In [1]: import numpy as np

In [2]: from numpy import linalg as LA

In [3]: np.set_printoptions(suppress=True, linewidth=120)

In [4]: A = np.array([[1, -2, 4, -8],
   ...:     [1, -1, 1, -1],
   ...:     [1, 0, 0, 0],
   ...:     [1, 1, 1, 1],
   ...:     [1, 2, 4, 8],
   ...:     [1, 3, 9, 27],
   ...:     [1, 4, 16, 64],
   ...:     [1, 5, 25, 125],
   ...:     [1, 6, 36, 216]])

In [5]: u = np.array([1, 0])

In [6]: np.convolve(A[7], u)
Out[6]: array([  1,   5,  25, 125,   0])

In [7]: np.array([np.convolve(row, u, "same") for row in A])
Out[7]: 
array([[  1,  -2,   4,  -8],
       [  1,  -1,   1,  -1],
       [  1,   0,   0,   0],
       [  1,   1,   1,   1],
       [  1,   2,   4,   8],
       [  1,   3,   9,  27],
       [  1,   4,  16,  64],
       [  1,   5,  25, 125],
       [  1,   6,  36, 216]])

In [8]: np.correlate(A[7], A[1], "full")
Out[8]: array([  -1,   -4,  -21, -104,  105, -100,  125])

In [9]: np.polyval(u, A[7])
Out[9]: array([  1,   5,  25, 125])

In [10]: np.cross(A[7, :3], A[1, :3])
Out[10]: array([30, 24, -6])

In [11]: def softmax(z):
    ...:     e = np.exp(z - z.max(axis=-1, keepdims=True))
    ...:     return e / e.sum(axis=-1, keepdims=True)
    ...: 

In [12]: np.round(softmax(A[8]), 4) + 0
Out[12]: array([0., 0., 0., 1.])

In [13]: softmax(10 * A[8])
Out[13]: array([0., 0., 0., 1.])

In [14]: np.round(softmax(A[8] + -3), 4) + 0
Out[14]: array([0., 0., 0., 1.])

In [15]: scores = A @ A.T / np.sqrt(4)

In [16]: np.round(softmax(scores), 4) + 0
Out[16]: 
array([[1.    , 0.    , 0.    , 0.    , 0.    , 0.    , 0.    , 0.    , 0.    ],
       [0.9944, 0.0041, 0.0009, 0.0006, 0.    , 0.    , 0.    , 0.    , 0.    ],
       [0.1111, 0.1111, 0.1111, 0.1111, 0.1111, 0.1111, 0.1111, 0.1111, 0.1111],
       [0.    , 0.    , 0.    , 0.    , 0.    , 0.    , 0.    , 0.    , 1.    ],
       [0.    , 0.    , 0.    , 0.    , 0.    , 0.    , 0.    , 0.    , 1.    ],
       [0.    , 0.    , 0.    , 0.    , 0.    , 0.    , 0.    , 0.    , 1.    ],
       [0.    , 0.    , 0.    , 0.    , 0.    , 0.    , 0.    , 0.    , 1.    ],
       [0.    , 0.    , 0.    , 0.    , 0.    , 0.    , 0.    , 0.    , 1.    ],
       [0.    , 0.    , 0.    , 0.    , 0.    , 0.    , 0.    , 0.    , 1.    ]])

In [17]: O, r_ = LA.qr(A)

In [18]: np.round(O.T @ O, 4) + 0
Out[18]: 
array([[1., 0., 0., 0.],
       [0., 1., 0., 0.],
       [0., 0., 1., 0.],
       [0., 0., 0., 1.]])

In [19]: r_.round(4)
Out[19]: 
array([[  -3.    ,   -6.    ,  -32.    , -144.    ],
       [   0.    ,    7.746 ,   30.9839,  184.354 ],
       [   0.    ,    0.    ,   17.5499,  105.2996],
       [   0.    ,    0.    ,    0.    ,  -37.7571]])

In [20]: np.round(O @ r_, 4) + 0
Out[20]: 
array([[  1.,  -2.,   4.,  -8.],
       [  1.,  -1.,   1.,  -1.],
       [  1.,   0.,   0.,   0.],
       [  1.,   1.,   1.,   1.],
       [  1.,   2.,   4.,   8.],
       [  1.,   3.,   9.,  27.],
       [  1.,   4.,  16.,  64.],
       [  1.,   5.,  25., 125.],
       [  1.,   6.,  36., 216.]])

In [21]: X = np.array([[-3, -2, 0, 0], [4, 2, 0, 0], [0, 0, -3, -2], [0, 0, 4, 2]])

In [22]: (LA.matrix_power((X != 0) + (X.T != 0) + np.eye(4), 4) > 0).astype(int)
Out[22]: 
array([[1, 1, 0, 0],
       [1, 1, 0, 0],
       [0, 0, 1, 1],
       [0, 0, 1, 1]])

In [23]: np.round(np.sort(LA.eigvals(X).real), 4)
Out[23]: array([-0.5, -0.5, -0.5, -0.5])

In [24]: (X != 0).astype(int)
Out[24]: 
array([[1, 1, 0, 0],
       [1, 1, 0, 0],
       [0, 0, 1, 1],
       [0, 0, 1, 1]])

In [25]: data = np.load("layer7.npy")

In [26]: data
Out[26]: 
array([[0, 3, 7, 2],
       [0, 0, 7, 9],
       [0, 0, 0, 4],
       [0, 0, 0, 0]])

In [27]: LA.inv(data)
LinAlgError: Singular matrix


In [28]: np.round(np.sort(LA.eigvals(data)), 4)
Out[28]: array([0., 0., 0., 0.])

In [29]: data @ data
Out[29]: 
array([[ 0,  0, 21, 55],
       [ 0,  0,  0, 28],
       [ 0,  0,  0,  0],
       [ 0,  0,  0,  0]])

In [30]: LA.matrix_rank(data - data[0, 0] * np.eye(4))
Out[30]: np.int64(3)

In [31]: t3 = np.stack([data, 4 * data, data[::-1]])

In [32]: t3.sum(axis=0)
Out[32]: 
array([[ 0, 15, 35, 10],
       [ 0,  0, 35, 49],
       [ 0,  0,  7, 29],
       [ 0,  3,  7,  2]])

In [33]: t3.shape
Out[33]: (3, 4, 4)

In [34]: np.round(LA.norm(t3, axis=(1, 2)), 4)
Out[34]: array([14.4222, 57.6888, 14.4222])

In [35]: th = np.radians(72)

In [36]: r_ = np.eye(4)

In [37]: r_[2, 2] = r_[1, 1] = np.cos(th)

In [38]: r_[2, 1], r_[1, 2] = -np.sin(th), np.sin(th)

In [39]: r_.round(4)
Out[39]: 
array([[ 1.    ,  0.    ,  0.    ,  0.    ],
       [ 0.    ,  0.309 ,  0.9511,  0.    ],
       [ 0.    , -0.9511,  0.309 ,  0.    ],
       [ 0.    ,  0.    ,  0.    ,  1.    ]])

In [40]: Y = data @ r_.T

In [41]: np.round(np.abs(Y - data).max(axis=0), 4)
Out[41]: array([0.    , 6.6574, 7.6901, 0.    ])
